In [1]: import numpy as np

In [2]: np.set_printoptions(precision=2, suppress=True, linewidth=200)

In [3]: def rd(a):
   ...:     return np.round(a, 2) + 0
   ...: 

In [4]: A = np.load("run16.npy")

In [5]: A
Out[5]: 
array([[4, 3, 7],
       [7, 4, 3],
       [3, 7, 4]])

In [6]: M2 = np.array([[2, 1], [2, 1], [1, 1]])

In [7]: np.vstack([A, M2.T]).shape
Out[7]: (5, 3)

In [8]: A @ M2
Out[8]: 
array([[21, 14],
       [25, 14],
       [24, 14]])

In [9]: f = np.array([0, 3, 1])

In [10]: M2 = A + np.outer(f, np.eye(3)[0])

In [11]: rd(np.linalg.det(M2) / np.linalg.det(A)), rd(1 + np.linalg.solve(A, f)[0])
Out[11]: (np.float64(1.51), np.float64(1.51))

In [12]: np.linalg.matrix_rank(np.linalg.inv(M2) - np.linalg.inv(A), tol=1e-8)
Out[12]: np.int64(1)

In [13]: M2 = np.array([[1, 4, 5], [-1, 3, 5], [1, 5, 0]])

In [14]: M2[-1] = M2[0]

In [15]: data = M2 + 0.05 * np.eye(3)

In [16]: data
Out[16]: 
array([[ 1.05,  4.  ,  5.  ],
       [-1.  ,  3.05,  5.  ],
       [ 1.  ,  4.  ,  5.05]])

In [17]: P = np.triu(np.array([[3, 3, 2], [2, 0, 1], [2, 2, 3]]), 1) + np.eye(3)

In [18]: M2 = P @ data @ np.linalg.inv(P)

In [19]: rd(P @ data - data @ P)
Out[19]: 
array([[-1., 14., 19.],
       [ 1.,  7.,  4.],
       [ 0., -3., -6.]])

In [20]: np.linalg.matrix_rank(M2)
Out[20]: np.int64(3)

In [21]: W1 = np.array([[-7, 1, -6], [-3, 2, 8], [7, -1, -3]])

In [22]: beta = np.array([0, 1, 0])

In [23]: H = np.maximum(data @ W1 + beta, 0)

In [24]: (H > 0).astype(int)
Out[24]: 
array([[1, 1, 1],
       [1, 1, 1],
       [1, 1, 1]])

In [25]: (H > 0).mean(axis=0)
Out[25]: array([1., 1., 1.])

In [26]: C = np.array([[0, -3], [0, -3], [2, 1]])

In [27]: W1 @ C
Out[27]: 
array([[-12,  12],
       [ 16,  11],
       [ -6, -21]])

In [28]: rd(H @ C)
Out[28]: 
array([[ 21.4 , -51.4 ],
       [ 30.8 , -86.45],
       [ 21.7 , -53.05]])

In [29]: (H @ C).round(6).argmax(axis=1)
Out[29]: array([0, 0, 0])

In [30]: left, sig, vt = np.linalg.svd(data)

In [31]: np.argmax(sig[:-1] / (sig[1:] + 1e-6)) + 1
Out[31]: np.int64(2)

In [32]: M2 = left[:, :2] @ np.diag(sig[:2]) @ vt[:2]

In [33]: rd(M2)
Out[33]: 
array([[ 1.05,  4.  ,  5.  ],
       [-1.  ,  3.05,  5.  ],
       [ 1.  ,  4.  ,  5.05]])

In [34]: rd(np.abs(data - M2).max())
Out[34]: np.float64(0.0)

In [35]: np.linalg.matrix_rank(M2)
Out[35]: np.int64(2)

In [36]: x = np.array([5, 6, 4])

In [37]: data @ np.eye(3)[2]
Out[37]: array([5.  , 5.  , 5.05])

In [38]: np.linalg.norm(data @ x) <= np.linalg.norm(data, 2) * np.linalg.norm(x) + 1e-9
Out[38]: np.True_

In [39]: rd(data * x)
Out[39]: 
array([[ 5.25, 24.  , 20.  ],
       [-5.  , 18.3 , 20.  ],
       [ 5.  , 24.  , 20.2 ]])

In [40]: f = np.array([-3, -4, -3])

In [41]: rd(np.convolve(data[1], f))
Out[41]: array([  3.  ,  -5.15, -24.2 , -29.15, -15.  ])
